$ ipython --no-banner

In [1]: import numpy as np

In [2]: np.set_printoptions(suppress=True, linewidth=100)

In [3]: def rnd(a):
   ...:     return np.round(a, 2) + 0
   ...: 

In [4]: arr = np.load("x.npy")

In [5]: arr
Out[5]: 
array([[-8.5,  0.6,  0. ,  0.1, -0.6,  0.4,  0.5],
       [ 2. , -2. ,  0.6,  0.1,  1. ,  0.8,  0.2],
       [-2.5,  0.8,  1.3, -0.5,  1.5, -0.1,  0.4],
       [-1.5,  0.9,  0.3,  0.2,  0.5,  1. ,  0.1],
       [ 0.5,  0.9, -0.9, -0.9,  2.6,  0.6,  0.9],
       [-8. , -1.8, -0.9,  0.6, -1.2, -1.5, -1. ]])

In [6]: rnd(arr.mean(axis=0))
Out[6]: array([-3.  , -0.1 ,  0.07, -0.07,  0.63,  0.2 ,  0.18])

In [7]: np.abs(arr).max()
Out[7]: np.float64(8.5)

In [8]: np.linalg.matrix_rank(arr)
Out[8]: np.int64(6)

In [9]: np.unravel_index(np.abs(arr).argmax(), arr.shape)
Out[9]: (np.int64(0), np.int64(0))

In [10]: rnd(arr.sum(axis=0))
Out[10]: array([-18. ,  -0.6,   0.4,  -0.4,   3.8,   1.2,   1.1])

In [11]: rnd(np.linalg.norm(arr))
Out[11]: np.float64(13.52)

In [12]: rnd(np.diff(arr, axis=0))
Out[12]: 
array([[10.5, -2.6,  0.6,  0. ,  1.6,  0.4, -0.3],
       [-4.5,  2.8,  0.7, -0.6,  0.5, -0.9,  0.2],
       [ 1. ,  0.1, -1. ,  0.7, -1. ,  1.1, -0.3],
       [ 2. ,  0. , -1.2, -1.1,  2.1, -0.4,  0.8],
       [-8.5, -2.7,  0. ,  1.5, -3.8, -2.1, -1.9]])

In [13]: rnd(arr.sum(axis=1))
Out[13]: array([ -7.5,   2.7,   0.9,   1.5,   3.7, -13.8])

In [14]: left, sigma, VT = np.linalg.svd(arr, full_matrices=False)

In [15]: rnd(sigma)
Out[15]: array([12.31,  4.28,  2.6 ,  1.95,  1.46,  0.62])

In [16]: rnd(np.cumsum(sigma ** 2) / np.sum(sigma ** 2))
Out[16]: array([0.83, 0.93, 0.97, 0.99, 1.  , 1.  ])

In [17]: rnd(VT @ VT.T)
Out[17]: 
array([[1., 0., 0., 0., 0., 0.],
       [0., 1., 0., 0., 0., 0.],
       [0., 0., 1., 0., 0., 0.],
       [0., 0., 0., 1., 0., 0.],
       [0., 0., 0., 0., 1., 0.],
       [0., 0., 0., 0., 0., 1.]])

In [18]: rnd(left.T @ left)
Out[18]: 
array([[1., 0., 0., 0., 0., 0.],
       [0., 1., 0., 0., 0., 0.],
       [0., 0., 1., 0., 0., 0.],
       [0., 0., 0., 1., 0., 0.],
       [0., 0., 0., 0., 1., 0.],
       [0., 0., 0., 0., 0., 1.]])

In [19]: np.abs(left[:, 0]).round(6).argmax()
Out[19]: np.int64(0)
